In [1]: import numpy as np

In [2]: import numpy.linalg as la

In [3]: np.set_printoptions(precision=2, suppress=True, linewidth=100, sign=" ")

In [4]: K = np.array([[1.0, 0.0, 0.0, 0.0],
   ...:     [0.0, 1.0, 0.0, 0.0],
   ...:     [0.0, 1.0, 0.0, 2.0],
   ...:     [0.0, 0.0, 2.0, 2.0]])

In [5]: A2 = K / la.norm(K, axis=1, keepdims=True)

In [6]: cov = A2 @ A2.T

In [7]: print(np.argwhere(np.triu(np.abs(cov) > 0.95, 1)))
[]

In [8]: la.norm(A2, axis=1)
Out[8]: array([ 1.,  1.,  1.,  1.])

In [9]: m1 = np.load("block4.npy")

In [10]: m1
Out[10]: 
array([[ 2,  0,  0,  0],
       [ 0,  0,  0,  0],
       [ 2,  0,  0,  0]])

In [11]: Uu, sv, VT = la.svd(m1)

In [12]: vecs = VT[:(sv > 1e-8).sum()]

In [13]: rng = np.random.default_rng(5734)

In [14]: x0 = m1[1] + 4 * m1[2] + rng.integers(2) * np.eye(4)[2]

In [15]: x0
Out[15]: array([ 8.,  0.,  1.,  0.])

In [16]: np.allclose(vecs.T @ vecs @ x0, x0)
Out[16]: False

In [17]: la.matrix_rank(np.vstack([m1, x0]))
Out[17]: np.int64(2)

In [18]: arr = np.loadtxt("m.csv", delimiter=",")

In [19]: arr
Out[19]: 
array([[ 1., -1., -1.],
       [ 1.,  0., -2.],
       [-1., -1.,  1.],
       [ 0., -1.,  1.]])

In [20]: x0 = np.array([3, -3, 4])

In [21]: target = arr @ x0

In [22]: np.round(la.pinv(arr) @ arr, 2) + 0
Out[22]: 
array([[ 1.,  0.,  0.],
       [ 0.,  1.,  0.],
       [ 0.,  0.,  1.]])

In [23]: la.solve(arr.T @ arr, arr.T @ target)
Out[23]: array([ 3., -3.,  4.])

In [24]: target = target + 0.02 * rng.normal(size=4)

In [25]: target
Out[25]: array([ 2.02, -4.99,  4.01,  7.04])

In [26]: c, *_ = la.lstsq(arr, target)

In [27]: round(la.norm(target - arr @ c), 2)
Out[27]: np.float64(0.02)

In [28]: print(c.round())
[ 3. -3.  4.]

In [29]: def softmax(z):
    ...:     e = np.exp(z - z.max(axis=-1, keepdims=True))
    ...:     return e / e.sum(axis=-1, keepdims=True)
    ...: 

In [30]: print(softmax(arr[1]))
[ 0.71  0.26  0.04]

In [31]: print(np.round(softmax(10 * arr[1]), 2) + 0)
[ 1.  0.  0.]

In [32]: att = arr @ arr.T / np.sqrt(3)

In [33]: softmax(att + np.triu(np.full(att.shape, -np.inf), 1))
Out[33]: 
array([[ 1.  ,  0.  ,  0.  ,  0.  ],
       [ 0.24,  0.76,  0.  ,  0.  ],
       [ 0.09,  0.03,  0.88,  0.  ],
       [ 0.13,  0.04,  0.41,  0.41]])

In [34]: softmax(att)
Out[34]: 
array([[ 0.44,  0.44,  0.04,  0.08],
       [ 0.23,  0.74,  0.01,  0.01],
       [ 0.06,  0.02,  0.59,  0.33],
       [ 0.13,  0.04,  0.41,  0.41]])
